>>> import numpy as np
>>> from numpy import linalg as LA
>>> np.set_printoptions(precision=3, suppress=True, linewidth=120, sign=" ")
>>> feats = np.load("test15.npy")
>>> print(feats)
[[  0   5  17]
 [  0   3  14]
 [  0   3  14]
 [  0   3  14]
 [  0   0   8]
 [  7   0   0]
 [  0   3  14]
 [  3   0   0]
 [  0   3  14]
 [  5   0   0]
 [  0   0   8]]
>>> dist = LA.norm(feats[:, None] - feats[None], axis=-1)
>>> print(np.flatnonzero(dist[7] < dist.mean() / 2))
[ 7  9]
>>> print(dist.shape)
(11, 11)
>>> x = np.array([-2, -3, 0])
>>> h = np.maximum(feats @ x, 0)
>>> print(np.tanh(feats @ x))
[-1. -1. -1. -1.  0. -1. -1. -1. -1. -1.  0.]
>>> print(np.maximum(feats @ x, 0) - np.maximum(-feats @ x, 0))
[-15  -9  -9  -9   0 -14  -9  -6  -9 -10   0]
>>> print(np.maximum(feats @ (3 * x), 0))
[ 0  0  0  0  0  0  0  0  0  0  0]
>>> print(np.flatnonzero(h > 1e-9))
[]
>>> print(h)
[ 0  0  0  0  0  0  0  0  0  0  0]
>>> proj = feats @ LA.solve(feats.T @ feats, feats.T)
>>> print(np.diag(proj))
[ 0.465  0.141  0.141  0.141  0.416  0.59   0.141  0.108  0.141  0.301  0.416]
>>> print(round(float(np.trace(proj)), 3))
3.0
>>> cent = feats[[5, 9]].astype(float)
>>> for _ in range(4):
...     idx = LA.norm(feats[:, None] - cent, axis=-1).argmin(axis=1)
...     cent = np.array([feats[idx == j].mean(axis=0) for j in range(2)])
... 
>>> print(idx)
[ 1  1  1  1  1  0  1  0  1  0  1]
>>> print(cent)
[[  5.      0.      0.   ]
 [  0.      2.5    12.875]]
>>> print(cent[1] - cent[0])
[-5.     2.5   12.875]
>>> print(np.abs(cent[1] - cent[0]).argmax())
2
>>> m1 = np.loadtxt("dump.csv", delimiter=",")
>>> print(m1)
[[ 2.  0.  0.  0.  0.  0.  0.  0.]
 [ 0.  0.  0.  0.  0.  0.  0.  0.]
 [ 0. -2. -1.  0.  0.  0.  0.  0.]
 [-2.  2. -1.  0.  0.  0.  0.  0.]
 [ 1. -1.  1. -2.  1.  0.  0.  0.]
 [ 2.  0.  2.  2.  1.  2.  0.  0.]
 [-1.  2. -2.  0.  1.  0.  2.  0.]
 [ 2.  2.  1.  0. -1. -2. -2.  0.]]
>>> print(m1 @ m1)
[[ 4.  0.  0.  0.  0.  0.  0.  0.]
 [ 0.  0.  0.  0.  0.  0.  0.  0.]
 [ 0.  2.  1.  0.  0.  0.  0.  0.]
 [-4.  2.  1.  0.  0.  0.  0.  0.]
 [ 7. -7.  2. -2.  1.  0.  0.  0.]
 [ 5. -1.  1.  2.  3.  4.  0.  0.]
 [-3.  7. -1. -2.  3.  0.  4.  0.]
 [ 1. -5. -2. -2. -5. -4. -4.  0.]]
>>> r = LA.matrix_rank(m1)
>>> print(r)
7
>>> ns = LA.svd(m1)[2][r:].T
>>> print(LA.matrix_rank(m1.T @ m1), LA.matrix_rank(m1 @ m1.T))
7 7
>>> print(ns @ ns.T)
[[ 0.  0.  0.  0.  0.  0.  0.  0.]
 [ 0.  0.  0.  0.  0.  0.  0.  0.]
 [ 0.  0.  0.  0.  0.  0.  0.  0.]
 [ 0.  0.  0.  0.  0.  0.  0.  0.]
 [ 0.  0.  0.  0.  0.  0.  0.  0.]
 [ 0.  0.  0.  0.  0.  0.  0.  0.]
 [ 0.  0.  0.  0.  0.  0.  0.  0.]
 [ 0.  0.  0.  0.  0.  0.  0.  1.]]
>>> print(ns.shape)
(8, 1)
>>> U, sv, Vt = LA.svd(m1)
>>> evecs = Vt[:(sv > 1e-8).sum()]
>>> rng = np.random.default_rng(18)
>>> x = m1[2] + 4 * m1[0] + rng.integers(2) * np.eye(8)[0]
>>> print(x)
[ 9. -2. -1.  0.  0.  0.  0.  0.]
>>> print(np.diag(evecs.T @ evecs))
[ 1.  1.  1.  1.  1.  1.  1.  0.]
>>> print(np.allclose(evecs.T @ evecs @ x, x))
True
>>> A = np.load("block5.npy")
>>> print(A)
[[ -2.   5.   1.  -1.  -5.]
 [  5.  22.   5.  -5. -25.]
 [  1.   5.  -2.  -1.  -5.]
 [ -1.  -5.  -1.  -2.   5.]
 [ -5. -25.  -5.   5.  22.]]
>>> f = np.array([-1, -2, -1, 1, -3])
>>> M2 = A + np.outer(f, np.eye(5)[4])
>>> print(LA.matrix_rank(LA.inv(M2) - LA.inv(A), tol=1e-8))
1
